In [1]: import numpy as np

In [2]: np.set_printoptions(suppress=True, linewidth=120)

In [3]: tidy = lambda a: np.round(a, 1) + 0

In [4]: M = np.loadtxt("test3.csv", delimiter=",")

In [5]: tidy(M)
Out[5]: 
array([[  1.5,   6.4,   1.1,   7.3, -10.2, -10.6],
       [  1.8,   0.4,  -0.1,   1.2,  -0.9,  -2.9],
       [  1.7,   0.4,  -0.2,   1.1,  -0.8,  -2.7],
       [  1.5,   0.2,  -0.2,   0.8,  -0.4,  -2.2],
       [  1. ,   0. ,  -0.2,   0.3,   0. ,  -1.3],
       [  0.5,   0. ,  -0.2,   0.1,   0.2,  -0.5],
       [ -0.4,  -0.1,   0.3,   0.1,  -0.3,   0.5],
       [ -0.6,  -1.1,   1.1,   0.1,  -0.5,   1.2],
       [  1.4,  -6.3,   3.1,  -0.6,   1.5,   3.2],
       [  4.6, -13.1,   4.7,  -2.1,   5.5,   5.6],
       [  5. , -13.9,   4.8,  -2.3,   6. ,   5.8]])

In [6]: # null space of dimension 3

In [7]: tidy(np.linalg.svd(M, compute_uv=False))
Out[7]: array([29.2, 12.3,  4.1,  0. ,  0. ,  0. ])

In [8]: M.shape
Out[8]: (11, 6)

In [9]: tidy(np.linalg.norm(M))
Out[9]: np.float64(31.9)

In [10]: np.linalg.rank(M)
AttributeError: module 'numpy.linalg' has no attribute 'rank'


In [11]: tidy(M.sum(axis=0))
Out[11]: array([ 18. , -27.2,  14.2,   6. ,   0. ,  -3.8])

In [12]: np.count_nonzero(M)
Out[12]: np.int64(66)

In [13]: tidy(M.mean(axis=0))
Out[13]: array([ 1.6, -2.5,  1.3,  0.5,  0. , -0.3])

In [14]: np.unravel_index(np.abs(M).argmax(), M.shape)
Out[14]: (np.int64(10), np.int64(1))

In [15]: np.linalg.matrix_rank(M)
Out[15]: np.int64(3)

In [16]: rk = np.linalg.matrix_rank(M)

In [17]: rk
Out[17]: np.int64(3)

In [18]: N = np.linalg.svd(M)[2][rk:].T

In [19]: tidy(N @ N.T)
Out[19]: 
array([[ 0.5,  0.3,  0. , -0.1, -0.2,  0.4],
       [ 0.3,  0.3,  0.3,  0. ,  0.1,  0.2],
       [ 0. ,  0.3,  0.6, -0.2,  0.3, -0.1],
       [-0.1,  0. , -0.2,  0.8,  0.3,  0.2],
       [-0.2,  0.1,  0.3,  0.3,  0.4, -0.1],
       [ 0.4,  0.2, -0.1,  0.2, -0.1,  0.4]])
